$ python -q
>>> import numpy as np
>>> from numpy import linalg as LA
>>> np.set_printoptions(precision=1, suppress=True, linewidth=100, legacy="1.25")
>>> th = np.deg2rad(90)
>>> E = np.eye(6)
>>> E[np.ix_([0, 3], [0, 3])] = [[np.cos(th), -np.sin(th)], [np.sin(th), np.cos(th)]]
>>> print(E.round(1) + 0)
[[ 0.  0.  0. -1.  0.  0.]
 [ 0.  1.  0.  0.  0.  0.]
 [ 0.  0.  1.  0.  0.  0.]
 [ 1.  0.  0.  0.  0.  0.]
 [ 0.  0.  0.  0.  1.  0.]
 [ 0.  0.  0.  0.  0.  1.]]
>>> M = np.load("out3.npy")
>>> print(M)
[[-3 -1  0  4]
 [ 0  0  0  0]
 [-1  1 -1  2]
 [ 2 -2 -2  0]
 [-2  1  1  1]
 [ 0  0  0  0]
 [-1  1 -1  2]
 [ 0  0  0  0]
 [-2 -2  1  2]
 [-2  1  1  1]
 [-2 -2  1  2]
 [-1  1 -1  2]
 [-3  2  0  3]
 [-2  1  1  1]
 [-3  2  0  3]
 [-2  1  1  1]
 [ 0  0  0  0]
 [ 0  0  0  0]
 [ 0  0  0  0]
 [-3  2  0  3]
 [-1  1 -1  2]
 [ 2 -2 -2  0]
 [ 0  0  0  0]
 [-1 -3 -2  4]
 [ 0  0  0  0]
 [ 0  0  0  0]
 [ 0 -4 -1  2]
 [ 0  0  0  0]
 [ 0  0  0  0]
 [ 0  0  0  0]
 [-2 -2  1  2]
 [-2 -2  1  2]]
>>> M2 = np.c_[M[:, :2] @ np.array([[3, 1], [3, 1]]), np.array([3, 0, 5, 2, 0, 4, 1, 1, 5, 3, 0, 0, 1, 1, 1, 0, 0, 4, 1, 4, 3, 4, 5, 1, 4, 5, 2, 2, 0, 2, 4, 4])]
>>> print(M2)
[[-12  -4   3]
 [  0   0   0]
 [  0   0   5]
 [  0   0   2]
 [ -3  -1   0]
 [  0   0   4]
 [  0   0   1]
 [  0   0   1]
 [-12  -4   5]
 [ -3  -1   3]
 [-12  -4   0]
 [  0   0   0]
 [ -3  -1   1]
 [ -3  -1   1]
 [ -3  -1   1]
 [ -3  -1   0]
 [  0   0   0]
 [  0   0   4]
 [  0   0   1]
 [ -3  -1   4]
 [  0   0   3]
 [  0   0   4]
 [  0   0   5]
 [-12  -4   1]
 [  0   0   4]
 [  0   0   5]
 [-12  -4   2]
 [  0   0   2]
 [  0   0   0]
 [  0   0   2]
 [-12  -4   4]
 [-12  -4   4]]
>>> print(LA.matrix_rank(np.c_[M, M2]))
5
>>> print(LA.matrix_rank(M2))
2
>>> print(np.round(LA.lstsq(M, M2[:, 0])[0], 1) + 0)
[3. 3. 0. 0.]
>>> print(LA.norm(LA.qr(M)[0].T @ M2, axis=0) ** 2 / ((M2 ** 2).sum(axis=0) + 1e-12))
[1.  1.  0.3]
>>> print(np.round(LA.norm(M2 - M @ LA.lstsq(M, M2)[0], axis=0), 1) + 0)
[ 0.   0.  13.5]
>>> cent = M[[31, 22]].astype(float)
>>> for _ in range(7):
...     labels = LA.norm(M[:, None] - cent, axis=-1).argmin(axis=1)
...     cent = np.array([M[labels == j].mean(axis=0) for j in range(2)])
... 
>>> print(labels)
[0 1 1 1 1 1 1 1 0 1 0 1 0 1 0 1 1 1 1 0 1 1 1 0 1 1 0 1 1 1 0 0]
>>> print(np.abs(cent[1] - cent[0]).argmax())
3
